$ python3 -q
>>> import numpy as np
>>> np.set_printoptions(precision=2, suppress=True, linewidth=120, floatmode="fixed")
>>> tidy = lambda a: np.round(a, 2) + 0
>>> Y = np.array([[0, 0], [1, 1]])
>>> A = np.tril(Y)
>>> print(A)
[[0 0]
 [1 1]]
>>> rank = np.linalg.matrix_rank(A)
>>> print(rank)
1
>>> null = np.linalg.svd(A)[2][rank:].T
>>> print(null.shape)
(2, 1)
>>> print(tidy(null @ null.T))
[[ 0.50 -0.50]
 [-0.50  0.50]]
>>> m1 = np.load("case17.npy")
>>> print(m1)
[[-19.04 -30.83  18.35]
 [ -0.37  -9.78   9.51]
 [  0.62  -7.42   7.90]
 [  1.20  -5.25   6.21]
 [  0.20  -0.14   0.39]
 [  0.44  -0.86  -0.21]
 [  0.45  -0.87  -0.20]
 [  0.74  -1.12  -0.01]
 [  6.23  -4.23   3.81]
 [ 13.57  -7.10   8.63]
 [ 23.73 -10.20  14.97]
 [ 49.21 -16.02  29.92]
 [ 58.27 -17.70  35.04]
 [ 58.49 -17.74  35.16]]
>>> Xc = (m1 - m1.mean(axis=0)) / m1.std(axis=0)
>>> print(np.argwhere(np.abs(Xc) > 2))
[[0 1]]
>>> coef = np.linalg.lstsq(np.delete(Xc, 0, axis=1), Xc[:, 0])[0]
>>> print(np.abs(coef).argmax())
1
>>> sigma = 5 * 0.2 ** np.arange(3)
>>> rng = np.random.default_rng(12)
>>> X = rng.normal(size=(16, 3)) * rng.permutation(sigma)
>>> print(tidy(X))
[[-0.01  0.21  3.71]
 [ 0.72  0.32 -6.03]
 [-0.63 -0.26 -0.54]
 [ 1.00  0.00  2.48]
 [-1.91  0.03 -4.53]
 [ 1.78  0.18  4.75]
 [-0.06  0.12  3.29]
 [-0.34 -0.10 -0.57]
 [-0.61 -0.12 -1.42]
 [-0.73  0.15 -7.98]
 [ 0.82 -0.13 -2.73]
 [-1.35 -0.03 -1.24]
 [ 0.19 -0.11  0.47]
 [ 1.82  0.08 -2.87]
 [ 0.95 -0.03  2.97]
 [ 0.61 -0.08 -9.65]]
>>> # column 2 is much longer than the rest
>>> C = X[[13, 7]].astype(float)
>>> for _ in range(7):
...     z = np.linalg.norm(X[:, None] - C, axis=-1).argmin(axis=1)
...     C = np.array([X[z == j].mean(axis=0) for j in range(2)])
... 
>>> print(z)
[1 0 1 1 0 1 1 1 1 0 0 1 1 0 1 0]
>>> print(tidy(C))
[[ 0.22  0.06 -5.63]
 [ 0.09 -0.01  1.39]]
>>> print(np.abs(C[1] - C[0]).argmax())
2
>>> print(tidy(C[1] - C[0]))
[-0.13 -0.08  7.02]
>>> print([round(float(x), 2) for x in np.linalg.svd(C, compute_uv=False)[:3]])
[5.8, 0.14]
>>> print(np.linalg.matrix_rank(C, rtol=0.1))
1
>>> O, vecs = np.linalg.qr(X[:, :2])[0], np.linalg.qr(X[:, 2:])[0]
>>> sigma = np.linalg.svd(O.T @ vecs, compute_uv=False)
>>> print(tidy(np.degrees(np.arccos(sigma.clip(0, 1)))))
[78.39]
>>> print(tidy(np.linalg.norm(O @ O.T - vecs @ vecs.T, 2)))
1.0
>>> Y = np.c_[X[:, :1] @ np.array([[3]]), np.array([4, 7, 8, 9, -2, -7, -2, 6, 7, 7, 4, -3, 4, -8, -3, -2])]
>>> print(tidy(Y))
[[-0.02  4.00]
 [ 2.17  7.00]
 [-1.88  8.00]
 [ 3.00  9.00]
 [-5.73 -2.00]
 [ 5.33 -7.00]
 [-0.17 -2.00]
 [-1.03  6.00]
 [-1.82  7.00]
 [-2.19  7.00]
 [ 2.47  4.00]
 [-4.05 -3.00]
 [ 0.57  4.00]
 [ 5.46 -8.00]
 [ 2.86 -3.00]
 [ 1.84 -2.00]]
>>> print(tidy(np.linalg.norm(np.linalg.qr(X)[0].T @ Y, axis=0) ** 2 / ((Y ** 2).sum(axis=0) + 1e-12)))
[1.00 0.09]
>>> print(np.linalg.matrix_rank(Y))
2
